>>> import numpy as np
>>> np.set_printoptions(precision=2, suppress=True, linewidth=140)
>>> tidy = lambda a: np.round(a, 2) + 0
>>> W0 = np.load("layer10.npy")
>>> print(W0)
[[-0.34 -0.14 -0.65]
 [ 0.27 -0.88  0.41]
 [ 0.4  -0.41  0.7 ]
 [-0.4   0.98 -0.56]
 [-0.21 -0.79 -0.53]
 [-0.75  0.97 -0.95]
 [-0.14  0.35 -0.25]
 [ 0.21 -0.29  0.4 ]
 [ 0.6  -0.94  0.86]
 [ 0.   -0.45 -0.06]
 [-0.34  0.97 -0.45]
 [ 0.91 -1.    0.99]]
>>> x0 = np.array([2, 0, 1])
>>> y = W0 @ x0
>>> print(tidy(np.linalg.pinv(W0) @ W0))
[[1. 0. 0.]
 [0. 1. 0.]
 [0. 0. 1.]]
>>> print(tidy(y))
[-1.33  0.95  1.5  -1.36 -0.95 -2.45 -0.53  0.82  2.06 -0.06 -1.13  2.81]
>>> rng = np.random.default_rng(31)
>>> y = y + 0.02 * rng.normal(size=12)
>>> print(tidy(y))
[-1.34  0.96  1.51 -1.38 -0.93 -2.44 -0.51  0.83  2.08 -0.08 -1.09  2.83]
>>> coef, *_ = np.linalg.lstsq(W0, y)
>>> print([round(float(np.linalg.norm(np.linalg.solve(W0.T @ W0 + lam * np.eye(3), W0.T @ y))), 2) for lam in (0, 1, 10, 100)])
[2.27, 1.56, 0.82, 0.16]
>>> m1 = np.loadtxt("test15.csv", delimiter=",")
>>> print(tidy(m1))
[[-15.47 -22.23  27.31]
 [-13.78 -17.31  20.14]
 [ -9.12  -7.93   8.13]
 [ -1.61  -0.42   0.87]
 [ -1.06  -0.2    0.61]
 [  0.     0.     0.  ]
 [  0.76  -0.26  -1.  ]
 [ -0.7   -2.78  -8.18]
 [ -1.79  -3.52 -11.08]
 [ -2.17  -3.75 -12.08]
 [ -4.14  -4.74 -17.02]
 [ -8.01  -6.17 -26.49]]
>>> idx = m1[:, 2] > np.median(m1[:, 2])
>>> r0 = m1[idx].mean(axis=0) - m1[~idx].mean(axis=0)
>>> print(tidy(r0))
[-4.16 -4.48 22.15]
>>> print(tidy((((m1 - m1.mean(axis=0)) @ r0 > 0) == idx).mean()))
0.92
